In [1]: import numpy as np

In [2]: import numpy.linalg as la

In [3]: np.set_printoptions(precision=2, suppress=True, linewidth=140, floatmode="fixed")

In [4]: def rd(a):
   ...:     return np.round(a, 2) + 0
   ...: 

In [5]: X = np.array([[0, 3, 4, 6, 1, 5, 5, 6, 7, 8, 5, 5],
   ...:     [9, 6, 8, 5, 2, 5, 0, 5, 8, 1, 3, 0],
   ...:     [0, 3, 4, 6, 1, 5, 5, 6, 7, 8, 5, 5],
   ...:     [9, 6, 2, 6, 1, 7, 2, 2, 7, 8, 5, 0],
   ...:     [2, 5, 1, 2, 8, 4, 3, 1, 8, 5, 4, 1]])

In [6]: left, s, Vt = la.svd(X)

In [7]: np.argmax(s[:-1] / (s[1:] + 1e-6)) + 1
Out[7]: np.int64(4)

In [8]: rd(s)
Out[8]: array([35.53, 12.58,  8.57,  6.68,  0.00])

In [9]: A2 = left[:, :4] @ np.diag(s[:4]) @ Vt[:4]

In [10]: rd(A2)
Out[10]: 
array([[0.00, 3.00, 4.00, 6.00, 1.00, 5.00, 5.00, 6.00, 7.00, 8.00, 5.00, 5.00],
       [9.00, 6.00, 8.00, 5.00, 2.00, 5.00, 0.00, 5.00, 8.00, 1.00, 3.00, 0.00],
       [0.00, 3.00, 4.00, 6.00, 1.00, 5.00, 5.00, 6.00, 7.00, 8.00, 5.00, 5.00],
       [9.00, 6.00, 2.00, 6.00, 1.00, 7.00, 2.00, 2.00, 7.00, 8.00, 5.00, 0.00],
       [2.00, 5.00, 1.00, 2.00, 8.00, 4.00, 3.00, 1.00, 8.00, 5.00, 4.00, 1.00]])

In [11]: la.matrix_rank(A2)
Out[11]: np.int64(4)

In [12]: rd(la.norm(X - A2) / la.norm(X))
Out[12]: np.float64(0.0)

In [13]: rd(la.norm(X - A2, 2)), rd(s[4])
Out[13]: (np.float64(0.0), np.float64(0.0))

In [14]: rd(np.trace(la.pinv(X) @ X))
Out[14]: np.float64(4.0)

In [15]: la.inv(X)
LinAlgError: Last 2 dimensions of the array must be square


In [16]: rd(X @ la.pinv(X) @ X)
Out[16]: 
array([[0.00, 3.00, 4.00, 6.00, 1.00, 5.00, 5.00, 6.00, 7.00, 8.00, 5.00, 5.00],
       [9.00, 6.00, 8.00, 5.00, 2.00, 5.00, 0.00, 5.00, 8.00, 1.00, 3.00, 0.00],
       [0.00, 3.00, 4.00, 6.00, 1.00, 5.00, 5.00, 6.00, 7.00, 8.00, 5.00, 5.00],
       [9.00, 6.00, 2.00, 6.00, 1.00, 7.00, 2.00, 2.00, 7.00, 8.00, 5.00, 0.00],
       [2.00, 5.00, 1.00, 2.00, 8.00, 4.00, 3.00, 1.00, 8.00, 5.00, 4.00, 1.00]])

In [17]: T = np.stack([X, 2 * X, X[::-1]])

In [18]: T.shape
Out[18]: (3, 5, 12)

In [19]: rank = la.matrix_rank(X)

In [20]: print(rank)
4

In [21]: N = la.svd(X)[2][rank:].T

In [22]: print(np.allclose(X @ N, 0))
True

In [23]: [int(la.matrix_rank(np.delete(X, i, axis=0))) for i in range(5)]
Out[23]: [4, 3, 4, 3, 3]

In [24]: [int(la.matrix_rank(X[:i])) for i in range(1, len(X) + 1)]
Out[24]: [1, 2, 2, 3, 4]

In [25]: feats = np.load("layer12.npy")

In [26]: print(feats)
[[-17.00  -6.00   9.00  -2.00]
 [ 16.00   8.00  -6.00   2.00]
 [-22.00  -6.00  14.00  -2.00]
 [ 22.00   6.00 -12.00   4.00]]

In [27]: print(rd(la.norm(feats, 2) / la.norm(feats)))
0.99

In [28]: th = np.deg2rad(90)

In [29]: mat = np.eye(12)

In [30]: mat[np.ix_([2, 7], [2, 7])] = [[np.cos(th), -np.sin(th)], [np.sin(th), np.cos(th)]]

In [31]: rd(mat)
Out[31]: 
array([[ 1.00,  0.00,  0.00,  0.00,  0.00,  0.00,  0.00,  0.00,  0.00,  0.00,  0.00,  0.00],
       [ 0.00,  1.00,  0.00,  0.00,  0.00,  0.00,  0.00,  0.00,  0.00,  0.00,  0.00,  0.00],
       [ 0.00,  0.00,  0.00,  0.00,  0.00,  0.00,  0.00, -1.00,  0.00,  0.00,  0.00,  0.00],
       [ 0.00,  0.00,  0.00,  1.00,  0.00,  0.00,  0.00,  0.00,  0.00,  0.00,  0.00,  0.00],
       [ 0.00,  0.00,  0.00,  0.00,  1.00,  0.00,  0.00,  0.00,  0.00,  0.00,  0.00,  0.00],
       [ 0.00,  0.00,  0.00,  0.00,  0.00,  1.00,  0.00,  0.00,  0.00,  0.00,  0.00,  0.00],
       [ 0.00,  0.00,  0.00,  0.00,  0.00,  0.00,  1.00,  0.00,  0.00,  0.00,  0.00,  0.00],
       [ 0.00,  0.00,  1.00,  0.00,  0.00,  0.00,  0.00,  0.00,  0.00,  0.00,  0.00,  0.00],
       [ 0.00,  0.00,  0.00,  0.00,  0.00,  0.00,  0.00,  0.00,  1.00,  0.00,  0.00,  0.00],
       [ 0.00,  0.00,  0.00,  0.00,  0.00,  0.00,  0.00,  0.00,  0.00,  1.00,  0.00,  0.00],
       [ 0.00,  0.00,  0.00,  0.00,  0.00,  0.00,  0.00,  0.00,  0.00,  0.00,  1.00,  0.00],
       [ 0.00,  0.00,  0.00,  0.00,  0.00,  0.00,  0.00,  0.00,  0.00,  0.00,  0.00,  1.00]])

In [32]: left, s, Vt = la.svd(feats)

In [33]: np.argmax(s[:-1] / (s[1:] + 1e-6)) + 1
Out[33]: np.int64(3)

In [34]: A2 = left[:, :3] @ np.diag(s[:3]) @ Vt[:3]

In [35]: rd(la.norm(feats - A2, 2)), rd(s[3])
Out[35]: (np.float64(0.0), np.float64(0.0))

In [36]: la.matrix_rank(feats, rtol=0.05)
Out[36]: np.int64(2)

In [37]: rng = np.random.default_rng(9432)

In [38]: A2 = feats + rng.integers(-2, 3, (4, 3)) @ rng.integers(-2, 3, (3, 4))

In [39]: A2
Out[39]: 
array([[-19.00,  -7.00,   9.00,   2.00],
       [ 26.00,   4.00,  -9.00,   4.00],
       [-28.00,  -5.00,  12.00,  -2.00],
       [ 18.00,   6.00,  -7.00,  10.00]])

In [40]: print(np.abs(A2 - feats).sum(axis=1))
[ 7.00 19.00  9.00 15.00]

In [41]: la.matrix_rank(A2 - feats, tol=1e-8)
Out[41]: np.int64(3)
